$ python3 -q
>>> import numpy as np
>>> np.set_printoptions(precision=2, suppress=True, linewidth=160, sign=" ")
>>> rd = lambda a: np.round(a, 2) + 0
>>> E = np.array([[3, -4, 0],
...     [-1, -9, 1],
...     [0, -9, 3],
...     [-4, -6, 5],
...     [-4, -1, 1],
...     [-1, -4, 5],
...     [1, -1, 8],
...     [-1, -5, 9],
...     [4, -4, 14],
...     [2, -5, 13],
...     [0, -9, 13],
...     [2, -11, 18],
...     [-3, -7, 18],
...     [-8, -7, 13],
...     [-12, -12, 12],
...     [-16, -7, 10],
...     [-13, -5, 7],
...     [-18, -7, 3],
...     [-17, -4, -2]])
>>> Xc = E - E.mean(axis=0)
>>> Uu, s, Vh = np.linalg.svd(Xc, full_matrices=False)
>>> print(np.abs(Vh[0]).argmax())
0
>>> print(rd(Vh[0] * np.sign(Vh[0, np.abs(Vh[0]).argmax()])))
[ 0.88 -0.02  0.47]
>>> print(rd((s ** 2).sum() ** 2 / (s ** 4).sum()))
2.13
>>> print(np.searchsorted(np.cumsum(s ** 2) / (s ** 2).sum(), 0.9) + 1)
2
>>> print(rd(s ** 2 / (s ** 2).sum()))
[ 0.59  0.34  0.07]
>>> print(rd(Xc.mean(axis=0)))
[ 0.  0.  0.]
>>> x = np.array([0, 5, -1])
>>> target = E @ x
>>> print(rd(np.linalg.lstsq(E, target)[0]))
[ 0.  5. -1.]
>>> print(rd(np.linalg.solve(E.T @ E, E.T @ target)))
[ 0.  5. -1.]
>>> print(rd(np.linalg.pinv(E) @ E))
[[ 1.  0.  0.]
 [ 0.  1.  0.]
 [ 0.  0.  1.]]
>>> rng = np.random.default_rng(951)
>>> target = target + 0.05 * rng.normal(size=19)
>>> print(rd(target))
[-19.99 -46.06 -47.92 -35.    -5.97 -25.01 -13.02 -34.   -33.99 -37.93 -58.   -73.12 -53.03 -48.04 -72.01 -45.06 -32.02 -38.01 -18.03]
>>> b, *_ = np.linalg.lstsq(E, target)
>>> print(rd(np.linalg.norm(target - E @ b)))
0.18
>>> print(rd(E.T @ (target - E @ b)))
[ 0.  0.  0.]
>>> print(b.round())
[ 0.  5. -1.]
>>> idx = E[:, 2] > np.median(E[:, 2])
>>> f = E[idx].mean(axis=0) - E[~idx].mean(axis=0)
>>> print((((E - E.mean(axis=0)) @ f > 0) == idx).mean())
1.0
>>> print(np.argsort(-np.abs(f).round(6), kind="stable"))
[ 2  1  0]
>>> print(idx.astype(int))
[ 0  0  0  0  0  0  0  1  1  1  1  1  1  1  1  1  0  0  0]
>>> print(((E - E.mean(axis=0)) @ f > 0).astype(int))
[ 0  0  0  0  0  0  0  1  1  1  1  1  1  1  1  1  0  0  0]
>>> arr = np.tanh(np.array([[0.9, -0.1],
...     [1.0, -0.2],
...     [0.2, 0.6],
...     [1.2, -0.7],
...     [-0.4, -1.4],
...     [-0.7, 1.3],
...     [0.3, -0.2],
...     [-0.2, -0.4],
...     [-0.7, 1.0],
...     [-0.4, -0.4],
...     [0.1, -0.1],
...     [-1.6, 0.4],
...     [-0.5, 1.1],
...     [1.9, -0.6]]) @ np.array([[-1.8, 0.7, 0.5], [0.8, -1.4, -1.2]]))
>>> print(rd(arr))
[[-0.94  0.65  0.52]
 [-0.96  0.75  0.63]
 [ 0.12 -0.6  -0.55]
 [-0.99  0.95  0.89]
 [-0.38  0.93  0.9 ]
 [ 0.98 -0.98 -0.96]
 [-0.6   0.45  0.37]
 [ 0.04  0.4   0.36]
 [ 0.97 -0.96 -0.91]
 [ 0.38  0.27  0.27]
 [-0.25  0.21  0.17]
 [ 1.   -0.93 -0.86]
 [ 0.94 -0.96 -0.92]
 [-1.    0.97  0.93]]
>>> Xc = (arr - arr.mean(axis=0)) / arr.std(axis=0)
>>> print(rd(Xc.std(axis=0)))
[ 1.  1.  1.]
>>> b = np.linalg.lstsq(np.delete(Xc, 0, axis=1), Xc[:, 0])[0]
>>> print(rd(b))
[-4.85  3.94]
>>> basis = E[[1, 14]].astype(float)
>>> for _ in range(7):
...     idx = np.linalg.norm(E[:, None] - basis, axis=-1).argmin(axis=1)
...     basis = np.array([E[idx == j].mean(axis=0) for j in range(2)])
... 
>>> print(idx)
[ 0  0  0  0  0  0  0  0  0  0  0  0  0  1  1  1  1  1  1]
>>> print(rd(basis))
[[ -0.15  -5.77   8.31]
 [-14.    -7.     7.17]]
>>> print(np.bincount(idx))
[ 13   6]
>>> P = arr @ np.linalg.solve(arr.T @ arr, arr.T)
>>> print(rd(np.diag(P)))
[ 0.4   0.31  0.27  0.13  0.29  0.25  0.15  0.2   0.16  0.34  0.03  0.12  0.17  0.17]
>>> F = np.array([[6, 4, 7, 4], [4, 2, 5, 2], [5, 3, 6, 3], [7, 5, 8, 5]])
>>> rk = np.linalg.matrix_rank(F)
>>> print(rk)
2
>>> null = np.linalg.svd(F)[2][rk:].T
>>> print(rd(null @ null.T))
[[ 0.67 -0.11 -0.44 -0.11]
 [-0.11  0.52  0.07 -0.48]
 [-0.44  0.07  0.3   0.07]
 [-0.11 -0.48  0.07  0.52]]
>>> print([int(np.linalg.matrix_rank(F[:i])) for i in range(1, len(F) + 1)])
[1, 2, 2, 2]
>>> print([int(np.linalg.matrix_rank(F[:, :j + 1])) for j in range(4)])
[1, 2, 2, 2]
>>> Uu, s, Vh = np.linalg.svd(F)
>>> evecs = Vh[:(s > 1e-8).sum()]
>>> x = F[0] + 2 * F[2] + rng.integers(2) * np.eye(4)[1]
>>> print(x)
[ 16.  10.  19.  10.]
>>> print(rd(np.linalg.norm(x - evecs.T @ evecs @ x)))
0.0
>>> print(np.allclose(evecs.T @ evecs @ x, x))
True
>>> print(rd(evecs.T @ evecs))
[[ 0.33  0.11  0.44  0.11]
 [ 0.11  0.48 -0.07  0.48]
 [ 0.44 -0.07  0.7  -0.07]
 [ 0.11  0.48 -0.07  0.48]]
>>> P = np.triu(np.array([[-4, 7, -1, 5], [-8, -9, 4, -4], [8, -7, 6, -2], [-5, 7, -4, 4]]), 1) + np.eye(4)
>>> other = P @ F @ np.linalg.inv(P)
>>> print(np.trace(other), np.trace(F))
19.0 19
>>> print(other)
[[  64. -408. 1772. 1632.]
 [  -4.   22.  -95.  -88.]
 [  -9.   56. -243. -224.]
 [   7.  -44.  191.  176.]]
>>> print(P @ F - F @ P)
[[ 58.  -6.  59.  36.]
 [ -8. -36. -12. -10.]
 [-14. -45. -23. -11.]
 [  0. -49. -13.   1.]]
>>> print(rd(np.poly(other)))
[  1. -19.   2.   0.   0.]
>>> P = E @ np.linalg.solve(E.T @ E, E.T)
>>> print(np.trace(P))
3.0
>>> print(rd(np.diag(P)))
[ 0.12  0.33  0.28  0.05  0.01  0.02  0.08  0.05  0.17  0.12  0.13  0.24  0.21  0.12  0.19  0.22  0.15  0.26  0.26]
>>> Uu, s, Vh = np.linalg.svd(F)
>>> print(rd(s))
[ 20.17   1.15   0.     0.  ]
>>> other = Uu[:, :2] @ np.diag(s[:2]) @ Vh[:2]
>>> print(np.linalg.matrix_rank(other))
2
>>> print(rd(np.abs(F - other).max()))
0.0
>>> print(np.linalg.matrix_rank(F, rtol=0.05))
2
>>> print(rd(other))
[[ 6.  4.  7.  4.]
 [ 4.  2.  5.  2.]
 [ 5.  3.  6.  3.]
 [ 7.  5.  8.  5.]]
>>> M = np.loadtxt("case12.csv", delimiter=",")
>>> print(M)
[[ 0.3  0.7  1.5]
 [ 0.7  1.2 -0.6]
 [ 5.   1.5  2. ]
 [ 2.2  1.6 -0.9]
 [-1.5  0.1 -0.5]
 [ 2.5 -0.5 -0.2]
 [ 0.7 -0.3  1.4]
 [ 0.2  1.7 -0.4]
 [ 0.6 -0.7  1.6]
 [-1.1  0.1 -0.7]
 [ 0.7  2.   0.7]
 [-0.1  0.8  0.3]
 [-1.  -0.1 -1.3]
 [ 1.7 -0.7  0.9]
 [-0.5 -1.4 -0.3]
 [ 0.5  0.2  1.3]
 [-1.3 -0.4  1.6]
 [ 1.3  0.2 -2. ]
 [ 1.3  1.5 -0.3]]
>>> other = F / np.sqrt((F ** 2).mean(axis=1, keepdims=True))
>>> print(np.linalg.matrix_rank(F - F.mean(axis=1, keepdims=True)))
1
>>> print(np.linalg.matrix_rank(other) == np.linalg.matrix_rank(F))
True
>>> K = np.load("run13.npy")
>>> print(K)
[[ 6.  5.  0.  0.]
 [ 5.  6.  0.  0.]
 [ 0.  0.  6.  5.]
 [ 0.  0.  5.  6.]]
>>> idx = rng.permutation(4)
>>> print(idx)
[ 2  0  1  3]
>>> other = K[idx][:, idx]
>>> print(np.allclose(other, K))
False
>>> print(np.diag(other))
[ 6.  6.  6.  6.]
>>> x = np.ones(4)
>>> for _ in range(3):
...     x = K @ x
...     x /= np.linalg.norm(x)
...     print(round(x @ K @ x, 2))
... 
11.0
11.0
11.0
>>> print(rd(np.linalg.eigvalsh(K)[-1]))
11.0
>>> Lm = np.linalg.cholesky(K)
>>> print(rd(Lm))
[[ 2.45  0.    0.    0.  ]
 [ 2.04  1.35  0.    0.  ]
 [ 0.    0.    2.45  0.  ]
 [ 0.    0.    2.04  1.35]]
>>> print(rd(Lm @ Lm.T))
[[ 6.  5.  0.  0.]
 [ 5.  6.  0.  0.]
 [ 0.  0.  6.  5.]
 [ 0.  0.  5.  6.]]
>>> print(rd(np.diag(Lm) ** 2))
[ 6.    1.83  6.    1.83]
>>> W0 = np.loadtxt("mat.csv", delimiter=",")
>>> print(W0)
[[ 1.  5.  0.]
 [-5.  5.  5.]
 [-2.  3. -2.]
 [ 6.  0. -5.]]
>>> print(np.abs(W0).max())
6.0
>>> print(np.diff(W0, axis=0))
[[-6.  0.  5.]
 [ 3. -2. -7.]
 [ 8. -3. -3.]]
>>> print(W0.sum(axis=1))
[ 6.  5. -1.  1.]
>>> print(W0.shape)
(4, 3)
>>> print(rd(np.linalg.norm(W0)))
13.38
>>> print(np.count_nonzero(W0))
10
>>> print(np.allclose(F[:-1].T @ np.linalg.lstsq(F[:-1].T, F[-1])[0], F[-1]))
True
>>> print(np.abs(np.diag(np.linalg.qr(F)[1])) > 1e-9)
[ True  True False False]
>>> print(rd(F @ np.linalg.pinv(F) @ F))
[[ 6.  4.  7.  4.]
 [ 4.  2.  5.  2.]
 [ 5.  3.  6.  3.]
 [ 7.  5.  8.  5.]]
>>> print(np.linalg.lstsq(F[:-1].T, F[-1])[2])
2
>>> other = np.c_[W0[:, :2] @ np.array([[3, 1], [1, 3]]), np.array([0, 1, 3, 2])]
>>> print(other)
[[  8.  16.   0.]
 [-10.  10.   1.]
 [ -3.   7.   3.]
 [ 18.   6.   2.]]
>>> print(np.linalg.matrix_rank(np.c_[W0, other]))
4
>>> print(rd(np.linalg.norm(other - W0 @ np.linalg.lstsq(W0, other)[0], axis=0)))
[ 0.    0.    1.73]
>>> print(np.linalg.matrix_rank(other))
3
>>> print(rd(np.linalg.lstsq(W0, other[:, 0])[0]))
[ 3.  1.  0.]
>>> print(rd(np.linalg.norm(np.linalg.qr(W0)[0].T @ other, axis=0) ** 2 / ((other ** 2).sum(axis=0) + 1e-12)))
[ 1.    1.    0.79]
>>> other = E / np.linalg.norm(E, axis=1, keepdims=True)
>>> cov = other @ other.T
>>> print(rd(cov[10]))
[ 0.46  0.65  0.8   0.86  0.33  0.99  0.88  0.99  0.91  0.96  1.    0.99  0.96  0.87  0.8   0.61  0.55  0.33  0.04]
>>> print(rd(np.degrees(np.arccos(np.clip(cov[10, 0], -1, 1)))))
62.91
>>> X = np.load("layer1.npy")
>>> print(rd(X))
[[ 0.77  1.51  1.49]
 [-2.26 -0.51  3.51]
 [ 1.46  1.98  1.02]
 [-3.86 -1.58  4.58]
 [-1.13  0.25  2.75]
 [-1.26  0.16  2.84]
 [-0.23  0.84  2.16]
 [ 4.4   3.94 -0.94]
 [ 4.8   4.2  -1.2 ]
 [-5.22 -2.48  5.48]
 [-0.36  0.76  2.24]
 [-1.52 -0.01  3.01]
 [ 0.24  1.16  1.84]
 [-1.67 -0.11  3.11]
 [ 1.63  2.08  0.92]
 [ 0.35  1.23  1.77]
 [ 0.7   1.46  1.54]
 [-0.12  0.92  2.08]
 [ 1.26  1.84  1.16]
 [ 0.57  1.38  1.62]
 [-1.78 -0.19  3.19]
 [ 0.52  1.35  1.65]]
>>> idx = X[:, 2] > np.median(X[:, 2])
>>> f = X[idx].mean(axis=0) - X[~idx].mean(axis=0)
>>> print(idx.astype(int))
[ 0  1  0  1  1  1  1  0  0  1  1  1  0  1  0  0  0  1  0  0  1  0]
>>> print(((X - X.mean(axis=0)) @ f > 0).astype(int))
[ 0  1  0  1  1  1  1  0  0  1  1  1  0  1  0  0  0  0  0  0  1  0]
>>> print(np.argsort(-np.abs(f).round(6), kind="stable"))
[ 0  1  2]
>>> Uu, s, Vh = np.linalg.svd(X)
>>> print(rd(s))
[ 14.95   9.82   0.  ]
>>> other = Uu[:, :2] @ np.diag(s[:2]) @ Vh[:2]
>>> print(rd(other))
[[ 0.77  1.51  1.49]
 [-2.26 -0.51  3.51]
 [ 1.46  1.98  1.02]
 [-3.86 -1.58  4.58]
 [-1.13  0.25  2.75]
 [-1.26  0.16  2.84]
 [-0.23  0.84  2.16]
 [ 4.4   3.94 -0.94]
 [ 4.8   4.2  -1.2 ]
 [-5.22 -2.48  5.48]
 [-0.36  0.76  2.24]
 [-1.52 -0.01  3.01]
 [ 0.24  1.16  1.84]
 [-1.67 -0.11  3.11]
 [ 1.63  2.08  0.92]
 [ 0.35  1.23  1.77]
 [ 0.7   1.46  1.54]
 [-0.12  0.92  2.08]
 [ 1.26  1.84  1.16]
 [ 0.57  1.38  1.62]
 [-1.78 -0.19  3.19]
 [ 0.52  1.35  1.65]]
>>> print(np.linalg.matrix_rank(other))
2
>>> print(rd(np.linalg.norm(X - other, 2)), rd(s[2]))
0.0 0.0
>>> print(rd(np.abs(X - other).max()))
0.0
